% ipython --no-banner

In [1]: import numpy as np

In [2]: np.set_printoptions(suppress=True, linewidth=160)

In [3]: r0 = np.array([3, 1, 1, 2, -4, 5, 2, -5])

In [4]: g = np.array([2, 1, 2, 2, 2])

In [5]: F = r0[:, None] + g[None, :]

In [6]: F
Out[6]: 
array([[ 5,  4,  5,  5,  5],
       [ 3,  2,  3,  3,  3],
       [ 3,  2,  3,  3,  3],
       [ 4,  3,  4,  4,  4],
       [-2, -3, -2, -2, -2],
       [ 7,  6,  7,  7,  7],
       [ 4,  3,  4,  4,  4],
       [-3, -4, -3, -3, -3]])

In [7]: Uu, sig, vt = np.linalg.svd(F)

In [8]: sig.round(1) + 0
Out[8]: array([25.4,  2. ,  0. ,  0. ,  0. ])

In [9]: Y = Uu[:, :2] @ np.diag(sig[:2]) @ vt[:2]

In [10]: Y.round(1)
Out[10]: 
array([[ 5.,  4.,  5.,  5.,  5.],
       [ 3.,  2.,  3.,  3.,  3.],
       [ 3.,  2.,  3.,  3.,  3.],
       [ 4.,  3.,  4.,  4.,  4.],
       [-2., -3., -2., -2., -2.],
       [ 7.,  6.,  7.,  7.,  7.],
       [ 4.,  3.,  4.,  4.,  4.],
       [-3., -4., -3., -3., -3.]])

In [11]: round(float(np.linalg.norm(F - Y) / np.linalg.norm(F)), 1)
Out[11]: 0.0

In [12]: np.linalg.matrix_rank(Y)
Out[12]: np.int64(2)

In [13]: np.linalg.cond(Y) > 100
Out[13]: np.True_

In [14]: [round(float(x), 1) for x in np.linalg.svd(Y, compute_uv=False)[:3]]
Out[14]: [25.4, 2.0, 0.0]

In [15]: blk = np.stack([F, -2 * F, F[::-1]])

In [16]: np.einsum("bij,cij->bc", blk, blk)
Out[16]: 
array([[  651, -1302,    66],
       [-1302,  2604,  -132],
       [   66,  -132,   651]])

In [17]: blk.sum(axis=0)
Out[17]: 
array([[-8, -8, -8, -8, -8],
       [ 1,  1,  1,  1,  1],
       [ 4,  4,  4,  4,  4],
       [-6, -6, -6, -6, -6],
       [ 6,  6,  6,  6,  6],
       [-4, -4, -4, -4, -4],
       [-1, -1, -1, -1, -1],
       [ 8,  8,  8,  8,  8]])

In [18]: rk = np.linalg.matrix_rank(F)

In [19]: rk
Out[19]: np.int64(2)

In [20]: ns = np.linalg.svd(F)[2][rk:].T

In [21]: [int(np.linalg.matrix_rank(F[:, :j + 1])) for j in range(5)]
Out[21]: [1, 2, 2, 2, 2]

In [22]: np.allclose(F @ ns, 0)
Out[22]: True

In [23]: np.round(ns @ ns.T, 1) + 0
Out[23]: 
array([[ 0.8,  0. , -0.2, -0.2, -0.2],
       [ 0. ,  0. ,  0. ,  0. ,  0. ],
       [-0.2,  0. ,  0.7, -0.2, -0.3],
       [-0.2,  0. , -0.2,  0.7, -0.3],
       [-0.2,  0. , -0.3, -0.3,  0.8]])

In [24]: W = np.array([[2, 0, 0, 0, -1],
    ...:     [0, -2, -2, -1, -1],
    ...:     [1, 0, 0, -1, 0],
    ...:     [1, -2, -1, 2, 1],
    ...:     [0, -2, 1, 0, -2]])

In [25]: beta = np.array([2, 1, 3, 1, 2])

In [26]: H = np.maximum(F @ W + beta, 0)

In [27]: np.round((H > 0).mean(axis=0), 1)
Out[27]: array([0.8, 0.2, 0.2, 1. , 0.2])

In [28]: Z = np.array([[2, -1], [-1, -2], [0, 0], [-1, 2], [0, 0]])

In [29]: W @ Z
Out[29]: 
array([[ 4, -2],
       [ 3,  2],
       [ 3, -3],
       [ 2,  7],
       [ 2,  4]])

In [30]: M = np.load("block2.npy")

In [31]: M
Out[31]: 
array([[128,  72, -56,  16, -48, -48, -64, -48,  72],
       [ 72,  45, -42,  27, -15, -30, -48, -33,  27],
       [-56, -42,  49, -49,  -7,  28,  56,  35,   0],
       [ 16,  27, -49,  74,  42, -18, -56, -30, -45],
       [-48, -15,  -7,  42,  50,  10,  -8,   2, -63],
       [-48, -30,  28, -18,  10,  20,  32,  22, -18],
       [-64, -48,  56, -56,  -8,  32,  64,  40,   0],
       [-48, -33,  35, -30,   2,  22,  40,  26,  -9],
       [ 72,  27,   0, -45, -63, -18,   0,  -9,  81]])

In [32]: Uu, sig, vt = np.linalg.svd(M)

In [33]: evecs = vt[:(sig > 1e-8).sum()]

In [34]: rng = np.random.default_rng(836880)

In [35]: vec = M[4] + 5 * M[3] + rng.integers(2) * np.eye(9)[0]

In [36]: vec
Out[36]: array([  33.,  120., -252.,  412.,  260.,  -80., -288., -148., -288.])

In [37]: np.round(evecs.T @ evecs, 1) + 0
Out[37]: 
array([[ 0.4,  0.2, -0.1,  0. , -0.2, -0.1, -0.2, -0.1,  0.3],
       [ 0.2,  0.1, -0.1,  0.1,  0. , -0.1, -0.1, -0.1,  0.1],
       [-0.1, -0.1,  0.2, -0.2, -0.1,  0.1,  0.2,  0.1,  0. ],
       [ 0. ,  0.1, -0.2,  0.3,  0.2, -0.1, -0.2, -0.1, -0.3],
       [-0.2,  0. , -0.1,  0.2,  0.2,  0. , -0.1,  0. , -0.3],
       [-0.1, -0.1,  0.1, -0.1,  0. ,  0.1,  0.1,  0.1, -0.1],
       [-0.2, -0.1,  0.2, -0.2, -0.1,  0.1,  0.2,  0.1,  0.1],
       [-0.1, -0.1,  0.1, -0.1,  0. ,  0.1,  0.1,  0.1,  0. ],
       [ 0.3,  0.1,  0. , -0.3, -0.3, -0.1,  0.1,  0. ,  0.4]])
